$ python3 -q
>>> import numpy as np
>>> from numpy import linalg as LA
>>> np.set_printoptions(suppress=True, linewidth=120)
>>> def tidy(a):
...     return np.round(a, 2) + 0
... 
>>> mat = np.loadtxt("out6.csv", delimiter=",")
>>> print(tidy(mat))
[[ 0.19 -0.34  0.19]
 [-0.34  0.62 -0.34]
 [ 0.19 -0.34  0.19]]
>>> # symmetric, so the eigenvalues are real
>>> tidy(np.trace(LA.pinv(mat) @ mat))
np.float64(1.0)
>>> print(np.allclose(mat[:-1].T @ LA.lstsq(mat[:-1].T, mat[-1])[0], mat[-1]))
True
>>> np.abs(np.diag(LA.qr(mat)[1])) > 1e-9
array([ True, False, False])
>>> Y = mat / LA.norm(mat, axis=1, keepdims=True)
>>> G = Y @ Y.T
>>> (np.abs(G) > 0.9).astype(int)
array([[1, 1, 1],
       [1, 1, 1],
       [1, 1, 1]])
>>> tidy(G)
array([[ 1., -1.,  1.],
       [-1.,  1., -1.],
       [ 1., -1.,  1.]])
>>> tidy(G[1])
array([-1.,  1., -1.])
>>> print(tidy(LA.norm(Y, axis=1)))
[1. 1. 1.]
>>> Y = mat / np.sqrt((mat ** 2).mean(axis=1, keepdims=True))
>>> print(LA.matrix_rank(mat - mat.mean(axis=1, keepdims=True)))
1
>>> tidy(mat - mat.mean(axis=1, keepdims=True))
array([[ 0.18, -0.36,  0.18],
       [-0.32,  0.64, -0.32],
       [ 0.18, -0.36,  0.18]])
>>> K = np.load("layer3.npy")
>>> K
array([[0, 3, 0, 0],
       [0, 0, 1, 0],
       [0, 0, 0, 4],
       [3, 0, 0, 0]])
>>> proj = np.triu(np.array([[5, 9, 8, 1], [1, 5, 3, 7], [1, 9, 3, 2], [3, 3, 9, 1]]), 1) + np.eye(4)
>>> Y = proj @ K @ LA.inv(proj)
>>> np.trace(Y), np.trace(K)
(np.float64(0.0), np.int64(0))
>>> Y
array([[   3.,  -24.,   57.,   83.],
       [  21., -189.,  400.,  514.],
       [   6.,  -54.,  114.,  148.],
       [   3.,  -27.,   57.,   72.]])
>>> LA.matrix_rank(Y)
np.int64(4)
>>> O, Rm = LA.qr(K)
>>> O @ Rm
array([[0., 3., 0., 0.],
       [0., 0., 1., 0.],
       [0., 0., 0., 4.],
       [3., 0., 0., 0.]])
>>> np.abs(np.diag(Rm))
array([3., 3., 1., 4.])
>>> O
array([[ 0., -1.,  0.,  0.],
       [-0.,  0., -1.,  0.],
       [-0., -0.,  0., -1.],
       [-1.,  0.,  0.,  0.]])
>>> x0 = np.array([0, 2, 1, -1])
>>> target = K @ x0
>>> target
array([ 6,  1, -4,  0])
>>> tidy(LA.solve(K, target + K[:, 1]))
array([ 0.,  3.,  1., -1.])
>>> tidy(LA.solve(K, K[:, 2]))
array([0., 0., 1., 0.])
>>> W0 = np.load("mat.npy")
>>> W0
array([[-1.13,  0.59,  3.59],
       [-0.52,  3.14, -0.48],
       [ 0.3 , -0.06, -2.19],
       [ 1.77,  0.77, -3.88],
       [ 0.75, -2.02, -1.6 ],
       [ 0.04,  2.16, -2.04],
       [-3.66,  0.19, -0.71],
       [ 0.37, -0.74, -5.49],
       [-6.  , -2.78,  1.6 ],
       [ 5.33, -1.21,  0.2 ],
       [ 3.23, -1.21, -2.26],
       [ 0.76, -0.55, -1.3 ],
       [-0.14,  2.29, -4.81],
       [-1.16,  2.86,  3.06],
       [ 1.27,  1.77,  0.44],
       [ 0.12,  0.18,  0.36]])
>>> W = np.array([[0, 1, 2, 0, 2], [1, 0, 0, 2, 0], [2, 1, 0, 2, 2]])
>>> b = np.array([-1, -2, -3, -1, 3])
>>> act = np.maximum(W0 @ W + b, 0)
>>> (act > 0).astype(int)
array([[1, 1, 0, 1, 1],
       [1, 0, 0, 1, 1],
       [0, 0, 0, 0, 0],
       [0, 0, 1, 0, 0],
       [0, 0, 0, 0, 1],
       [0, 0, 0, 0, 0],
       [0, 0, 0, 0, 0],
       [0, 0, 0, 0, 0],
       [0, 0, 0, 0, 0],
       [0, 1, 1, 0, 1],
       [0, 0, 1, 0, 1],
       [0, 0, 0, 0, 1],
       [0, 0, 0, 0, 0],
       [1, 0, 0, 1, 1],
       [1, 0, 0, 1, 1],
       [0, 0, 0, 1, 1]])
>>> Z = np.array([[-2, 6], [9, -1], [-9, -7], [-2, -6], [6, -7]])
>>> W @ Z
array([[  3, -29],
       [ -6,  -6],
       [ 13, -15]])
>>> dist = LA.norm(W0[:, None] - W0[None], axis=-1)
>>> LA.matrix_rank(dist ** 2)
np.int64(5)
>>> print(dist.shape)
(16, 16)
>>> Xs = (W0 - W0.mean(axis=0)) / W0.std(axis=0)
>>> np.argwhere(np.abs(Xs) > 2)
array([[8, 0],
       [9, 0]])
>>> b = LA.lstsq(np.delete(Xs, 0, axis=1), Xs[:, 0])[0]
>>> np.abs(b).argmax()
np.int64(1)
>>> tidy(1 - np.var(Xs[:, 0] - np.delete(Xs, 0, axis=1) @ b))
np.float64(0.09)
>>> evals, evecs = LA.eigh(mat)
>>> x0 = np.array([0, 3, 2])
>>> tidy(np.abs(mat).sum(axis=1).max()), tidy(np.abs(evals).max())
(np.float64(1.31), np.float64(1.0))
>>> (np.sign(evecs[:, -1].round(6)) == np.sign(evecs[0, -1].round(6))).astype(int)
array([1, 0, 1])
>>> tidy(x0 @ mat @ x0 / (x0 @ x0)), tidy(evals[0]), tidy(evals[-1])
(np.float64(0.17), np.float64(0.0), np.float64(1.0))
>>> m1 = np.loadtxt("dump.csv", delimiter=",")
>>> print(tidy(m1))
[[ 1.    0.    0.  ]
 [ 0.    0.5  -0.87]
 [ 0.    0.87  0.5 ]]
>>> f = np.array([9, -3, -9])
>>> Y = m1 + np.outer(f, np.eye(3)[0])
>>> LA.matrix_rank(LA.inv(Y) - LA.inv(m1), tol=1e-8)
np.int64(1)
>>> x0 = np.array([1, 0, 2])
>>> tidy((x0 - mat @ x0) @ (mat @ x0))
np.float64(0.0)
>>> print(tidy(mat @ mat @ x0))
[ 0.57 -1.03  0.57]
>>> tidy(np.eye(3) - mat)
array([[ 0.81,  0.34, -0.19],
       [ 0.34,  0.38,  0.34],
       [-0.19,  0.34,  0.81]])
>>> print(tidy(LA.eigvalsh(2 * mat - np.eye(3))))
[-1. -1.  1.]
>>> tidy(LA.det(m1.T))
np.float64(1.0)
>>> print(tidy(LA.eigvals(m1).sum().real))
2.0
>>> x0 = np.array([0, -2, 7])
>>> target = m1 @ x0
>>> tidy(target)
array([ 0.  , -7.06,  1.77])
>>> tidy(LA.solve(m1, target))
array([ 0., -2.,  7.])
>>> print(tidy(LA.solve(m1, target + m1[:, 1])))
[ 0. -1.  7.]
>>> tidy(LA.solve(m1, -3 * target))
array([  0.,   6., -21.])
>>> tidy(LA.norm(m1, axis=0))
array([1., 1., 1.])
>>> tidy(m1.T @ m1)
array([[1., 0., 0.],
       [0., 1., 0.],
       [0., 0., 1.]])
>>> tidy(m1 @ m1.T)
array([[1., 0., 0.],
       [0., 1., 0.],
       [0., 0., 1.]])
>>> m1[:, 0] @ m1[:, 2]
np.float64(0.0)
>>> tidy(LA.svd(m1, compute_uv=False))
array([1., 1., 1.])
>>> rng = np.random.default_rng(59041)
>>> labels = rng.integers(0, 2, 3)
>>> arr = np.triu((labels[:, None] == labels) & (rng.random((3, 3)) < 0.8), 1).astype(int)
>>> arr += arr.T
>>> print(arr)
[[0 0 0]
 [0 0 1]
 [0 1 0]]
>>> # rows and columns are dependent
>>> np.argsort(-LA.norm(arr, axis=0).round(6), kind="stable")[:3]
array([1, 2, 0])
>>> LA.cond(arr) > 100
np.True_
>>> [round(float(x), 2) for x in LA.svd(arr, compute_uv=False)[:3]]
[1.0, 1.0, 0.0]
>>> LA.matrix_rank(arr, rtol=0.1)
np.int64(2)
>>> print(tidy(LA.norm(arr, 2) / LA.norm(arr)))
0.71
>>> tidy(LA.pinv(K))
array([[0.  , 0.  , 0.  , 0.33],
       [0.33, 0.  , 0.  , 0.  ],
       [0.  , 1.  , 0.  , 0.  ],
       [0.  , 0.  , 0.25, 0.  ]])
>>> K[:, 2] @ K[:, 3]
np.int64(0)
>>> tidy(LA.norm(K, axis=0))
array([3., 3., 1., 4.])
>>> rk = LA.matrix_rank(arr)
>>> rk
np.int64(2)
>>> ns = LA.svd(arr)[2][rk:].T
>>> [int(LA.matrix_rank(arr[:, :j + 1])) for j in range(3)]
[0, 1, 2]
>>> arr @ ns
array([[0.],
       [0.],
       [0.]])
>>> Uu, s, VT = LA.svd(arr)
>>> print(np.argmax(s[:-1] / (s[1:] + 1e-6)) + 1)
2
>>> s
array([1., 1., 0.])
>>> Y = Uu[:, :2] @ np.diag(s[:2]) @ VT[:2]
>>> print(LA.matrix_rank(Y))
2
>>> np.abs(arr - Y).max()
np.float64(0.0)
>>> E = np.array([[0, 2, 2, 0], [0, 0, 1, 0], [0, 0, 0, 1], [0, 0, 0, 0]])
>>> Y = np.array([[3, 2], [3, 0]])
>>> Z = np.kron(Y, E)
>>> tidy(LA.norm(Z, 2)), tidy(LA.norm(Y, 2) * LA.norm(E, 2))
(np.float64(13.13), np.float64(13.13))
>>> LA.matrix_rank(Z)
np.int64(6)
>>> Z
array([[0, 6, 6, 0, 0, 4, 4, 0],
       [0, 0, 3, 0, 0, 0, 2, 0],
       [0, 0, 0, 3, 0, 0, 0, 2],
       [0, 0, 0, 0, 0, 0, 0, 0],
       [0, 6, 6, 0, 0, 0, 0, 0],
       [0, 0, 3, 0, 0, 0, 0, 0],
       [0, 0, 0, 3, 0, 0, 0, 0],
       [0, 0, 0, 0, 0, 0, 0, 0]])
>>> print(Z.shape)
(8, 8)
>>> np.allclose(E @ E.T, E.T @ E)
False
>>> E.inv()
Traceback (most recent call last):
  File "<python-input-112>", line 1, in <module>
    E.inv()
    ^^^^^
AttributeError: 'numpy.ndarray' object has no attribute 'inv'
>>> print(np.allclose(E, E.T))
False
>>> tidy(np.sort(np.abs(LA.eigvals(E))))
array([0., 0., 0., 0.])
>>> tidy(LA.det(E))
np.float64(0.0)
>>> (E - E.T) / 2
array([[ 0. ,  1. ,  1. ,  0. ],
       [-1. ,  0. ,  0.5,  0. ],
       [-1. , -0.5,  0. ,  0.5],
       [ 0. ,  0. , -0.5,  0. ]])
>>> np.trace(E)
np.int64(0)
>>> tidy(np.abs(LA.eigvals(E)).max())
np.float64(0.0)
>>> rk = LA.matrix_rank(E)
>>> rk
np.int64(3)
>>> ns = LA.svd(E)[2][rk:].T
>>> LA.matrix_rank(E.T @ E), LA.matrix_rank(E @ E.T)
(np.int64(3), np.int64(3))
>>> [int(LA.matrix_rank(np.delete(E, i, axis=0))) for i in range(4)]
[2, 2, 2, 3]
>>> [int(LA.matrix_rank(E[:, :j + 1])) for j in range(4)]
[0, 1, 2, 3]
>>> E @ ns
array([[0.],
       [0.],
       [0.],
       [0.]])
>>> print(np.allclose(E @ ns, 0))
True
>>> F = np.loadtxt("block16.csv", delimiter=",")
>>> F
array([[11.,  3.,  9., -9.],
       [ 3.,  3.,  3., -3.],
       [ 9.,  3., 11., -9.],
       [-9., -3., -9., 11.]])
>>> # symmetric, so the eigenvalues are real
>>> x0 = np.array([-1, 2, -1, 0])
>>> h1 = np.maximum(F @ x0, 0)
>>> print(F.T @ h1)
[-108.  -36. -108.  132.]
>>> print([round(float(x), 2) for x in LA.svd(F, compute_uv=False)[:3]])
[30.0, 2.0, 2.0]
>>> round(np.log10(LA.cond(F)))
1
>>> np.argsort(-LA.norm(F, axis=0).round(6), kind="stable")[:3]
array([0, 2, 3])
>>> LA.cond(F) > 100
np.False_
>>> evals, evecs = LA.eig(F)
>>> tidy(np.sort(LA.eigvals(F.T)))
array([ 2.,  2.,  2., 30.])
>>> tidy(F @ evecs[:, 0] - evals[0] * evecs[:, 0])
array([0., 0., 0., 0.])
>>> tidy(np.prod(evals))
np.float64(240.0)
>>> theta = np.radians(180)
>>> Rm = np.eye(4)
>>> Rm[0, 0] = Rm[1, 1] = np.cos(theta)
>>> Rm[0, 1], Rm[1, 0] = -np.sin(theta), np.sin(theta)
>>> tidy(Rm)
array([[-1.,  0.,  0.,  0.],
       [ 0., -1.,  0.,  0.],
       [ 0.,  0.,  1.,  0.],
       [ 0.,  0.,  0.,  1.]])
>>> Y = F @ Rm.T
>>> print(tidy(LA.svd(F, compute_uv=False)), tidy(LA.svd(Y, compute_uv=False)))
[30.  2.  2.  2.] [30.  2.  2.  2.]
>>> tidy(LA.det(Rm)), np.trace(Rm)
(np.float64(1.0), np.float64(0.0))
>>> np.allclose(LA.norm(F, axis=1), LA.norm(Y, axis=1))
True
>>> evals, evecs = LA.eigh(F)
>>> print(evals.sum(), np.trace(F))
36.0 36.0
>>> tidy(np.abs(evecs[:, -1]))
array([0.57, 0.19, 0.57, 0.57])
>>> print(tidy(evecs.T @ F @ evecs))
[[ 2.  0.  0.  0.]
 [ 0.  2.  0.  0.]
 [ 0.  0.  2.  0.]
 [ 0.  0.  0. 30.]]
>>> tidy(LA.svd(F, compute_uv=False))
array([30.,  2.,  2.,  2.])
>>> print(tidy(LA.eigvalsh(F @ F)))
[  4.   4.   4. 900.]
>>> X = np.load("sample4.npy")
>>> X
array([[-20.36,  -4.98, -37.88],
       [  1.73, -23.98,  38.27],
       [  2.98, -21.97,  37.54],
       [-18.  ,  -4.33, -41.21],
       [  3.64, -22.84,  35.28],
       [-21.47,  -6.32, -38.3 ],
       [  6.56,  10.63,  18.33],
       [  3.82, -23.22,  35.36],
       [-19.85,  -6.03, -38.44],
       [  4.45, -21.61,  34.2 ],
       [  6.61,   6.99,  17.58],
       [  4.45, -22.5 ,  36.98],
       [  7.53,   9.02,  19.72],
       [  8.23,   5.03,  17.25],
       [-19.72,  -5.76, -38.44],
       [  9.36,   8.88,  17.38],
       [  6.34, -23.34,  37.78],
       [  6.8 ,   7.01,  18.62],
       [-20.61,  -5.88, -38.65],
       [  3.93, -21.43,  37.13],
       [  5.17,   6.76,  18.23],
       [  6.83,   7.86,  17.63],
       [  7.33,   6.77,  15.93],
       [-17.94,  -7.07, -38.86],
       [  6.86,   7.48,  19.14]])
>>> rk = LA.matrix_rank(mat)
>>> rk
np.int64(1)
>>> ns = LA.svd(mat)[2][rk:].T
>>> [int(LA.matrix_rank(mat[:, :j + 1])) for j in range(3)]
[1, 1, 1]
>>> print([int(LA.matrix_rank(mat[:i])) for i in range(1, len(mat) + 1)])
[1, 1, 1]
>>> np.allclose(mat @ ns, 0)
True
>>> tidy(mat @ ns)
array([[0., 0.],
       [0., 0.],
       [0., 0.]])
>>> [int(LA.matrix_rank(np.delete(mat, i, axis=0))) for i in range(3)]
[1, 1, 1]
